$ ipython --no-banner

In [1]: import numpy as np

In [2]: np.set_printoptions(precision=2, suppress=True, linewidth=120)

In [3]: F = np.load("layer12.npy")

In [4]: print(F)
[[ 0.86  0.77 -0.4 ]
 [-0.99 -0.84 -0.14]
 [ 1.    0.08  0.98]
 [ 0.49 -0.75  0.89]
 [ 0.93 -0.03  0.75]
 [ 0.37 -0.73  0.85]
 [-0.74 -0.34 -0.14]
 [-0.96 -0.74  0.  ]
 [ 0.19 -0.91  0.95]
 [ 0.94  0.81 -0.27]
 [-0.82  0.66 -0.91]
 [-0.89  0.86 -0.98]
 [ 1.   -0.92  1.  ]
 [-0.01 -0.13  0.14]
 [ 0.42 -0.15  0.4 ]
 [ 0.73 -0.04  0.51]
 [ 1.   -0.01  0.95]
 [ 0.23  0.76 -0.75]
 [ 0.48 -0.85  0.93]
 [-0.84  0.01 -0.6 ]
 [ 0.4  -0.49  0.69]
 [-0.97 -0.72 -0.14]
 [ 0.5  -0.69  0.85]
 [-0.12 -0.92  0.93]
 [ 0.82 -0.66  0.91]
 [ 0.94  0.55  0.27]
 [-0.31 -0.16  0.  ]
 [-1.   -0.74 -0.6 ]]

In [5]: cen = (F - F.mean(axis=0)) / F.std(axis=0)

In [6]: print(cen.std(axis=0))
[1. 1. 1.]

In [7]: c = np.linalg.lstsq(np.delete(cen, 1, axis=1), cen[:, 1])[0]

In [8]: print(np.round(1 - np.var(cen[:, 1] - np.delete(cen, 1, axis=1) @ c), 2))
0.83

In [9]: x0 = np.array([2, 2, 0])

In [10]: y = F @ x0

In [11]: c, lr = np.zeros(3), 1 / np.linalg.norm(F, 2) ** 2

In [12]: for i in range(20):
    ...:     c -= lr * F.T @ (F @ c - y)
    ...:     if i % 5 == 0: print(i, round(np.linalg.norm(F @ c - y), 2))
    ...: 
0 4.75
5 0.15
10 0.1
15 0.09

In [13]: print(round(float(np.linalg.cond(F)), 2))
6.6

In [14]: rng = np.random.default_rng(203200)

In [15]: z = rng.permutation(3)

In [16]: out = F[:, z] * rng.choice([-1, 1], 3)

In [17]: print(out)
[[-0.86 -0.77 -0.4 ]
 [ 0.99  0.84 -0.14]
 [-1.   -0.08  0.98]
 [-0.49  0.75  0.89]
 [-0.93  0.03  0.75]
 [-0.37  0.73  0.85]
 [ 0.74  0.34 -0.14]
 [ 0.96  0.74  0.  ]
 [-0.19  0.91  0.95]
 [-0.94 -0.81 -0.27]
 [ 0.82 -0.66 -0.91]
 [ 0.89 -0.86 -0.98]
 [-1.    0.92  1.  ]
 [ 0.01  0.13  0.14]
 [-0.42  0.15  0.4 ]
 [-0.73  0.04  0.51]
 [-1.    0.01  0.95]
 [-0.23 -0.76 -0.75]
 [-0.48  0.85  0.93]
 [ 0.84 -0.01 -0.6 ]
 [-0.4   0.49  0.69]
 [ 0.97  0.72 -0.14]
 [-0.5   0.69  0.85]
 [ 0.12  0.92  0.93]
 [-0.82  0.66  0.91]
 [-0.94 -0.55  0.27]
 [ 0.31  0.16  0.  ]
 [ 1.    0.74 -0.6 ]]

In [18]: left, _, vt = np.linalg.svd(F.T @ out)

In [19]: print(np.round(np.linalg.lstsq(F, out)[0], 2) + 0)
[[-1.  0.  0.]
 [ 0. -1.  0.]
 [ 0.  0.  1.]]

In [20]: print(z)
[0 1 2]

In [21]: G = np.cov(F, rowvar=False)

In [22]: print(np.round(np.corrcoef(F[:, 0], F[:, 2])[0, 1], 2))
0.64

In [23]: print(np.argwhere(np.triu(np.abs(np.corrcoef(F.T)) > 0.8, 1)))
[]

In [24]: X = np.load("block0.npy")

In [25]: print(X)
[[0.25 0.   0.   0.25 0.25 0.25]
 [0.   1.   0.   0.   0.   0.  ]
 [0.2  0.2  0.4  0.   0.2  0.  ]
 [0.   0.33 0.   0.67 0.   0.  ]
 [0.25 0.   0.   0.25 0.25 0.25]
 [0.   0.   0.   0.   0.   1.  ]]

In [26]: # null space of dimension 1

In [27]: print(np.linalg.cond(X) > 100)
True

In [28]: print(np.argsort(-np.linalg.norm(X, axis=0).round(6), kind="stable")[:3])
[1 5 3]

In [29]: mat = np.load("case3.npy")

In [30]: print(mat)
[[-0.41 -2.27  0.59 -1.83]
 [-1.97  0.51  2.18 -0.36]
 [ 2.68  0.88  0.36  0.95]
 [ 1.27  2.44 -0.98  0.69]
 [-0.62  1.27 -1.86  1.88]
 [-1.78  2.05  0.68 -1.08]
 [ 0.39  2.67  1.3  -0.18]
 [ 0.13  1.61  1.51  2.03]
 [ 0.56  0.68 -2.83  0.44]
 [-1.61  1.27 -0.01  2.18]
 [-2.24  0.03  0.18  1.98]
 [-1.15 -1.23 -0.94 -2.3 ]
 [-2.6  -0.73 -1.06 -0.77]
 [-2.47  0.85 -0.41 -1.42]
 [ 0.43 -1.04  1.75 -2.16]
 [ 2.65 -0.37 -0.07 -1.36]
 [-0.81 -1.09  0.05  2.67]
 [ 1.74  1.14  0.67  2.06]
 [ 0.38 -2.29  1.9   0.1 ]
 [ 2.74  0.54  0.78 -0.76]
 [ 1.97  0.64  1.91 -1.02]
 [-1.4   1.49 -0.65 -2.09]]

In [31]: W2 = mat[[2, 7]].astype(float)

In [32]: for _ in range(7):
    ...:     z = np.linalg.norm(mat[:, None] - W2, axis=-1).argmin(axis=1)
    ...:     W2 = np.array([mat[z == j].mean(axis=0) for j in range(2)])
    ...: 

In [33]: print(z)
[0 1 0 0 1 1 1 1 0 1 1 0 1 1 0 0 1 0 0 0 0 1]

In [34]: print(W2)
[[ 1.17 -0.08  0.29 -0.47]
 [-1.36  0.9   0.17  0.44]]

In [35]: print(np.bincount(z))
[11 11]

In [36]: cen = F - F.mean(axis=1)
---------------------------------------------------------------------------
ValueError                                Traceback (most recent call last)
Cell In[36], line 1
----> 1 cen = F - F.mean(axis=1)

ValueError: operands could not be broadcast together with shapes (28,3) (28,) 

In [37]: cen = F - F.mean(axis=0)

In [38]: left, sigma, vt = np.linalg.svd(cen, full_matrices=False)

In [39]: print(np.abs(vt[-1]))
[0.47 0.56 0.68]

In [40]: print(np.abs(left[:, 0]).argmax())
11

In [41]: print(np.searchsorted(np.cumsum(sigma ** 2) / (sigma ** 2).sum(), 0.9) + 1)
2

In [42]: print((np.sign(left[:, 0]) == np.sign(left[0, 0])).astype(int))
[1 1 0 0 0 0 1 1 0 1 1 1 0 1 0 0 0 1 0 1 0 1 0 0 0 0 1 1]

In [43]: print(np.abs(vt[0]).argmax())
0

In [44]: print(sigma)
[4.77 3.64 0.77]
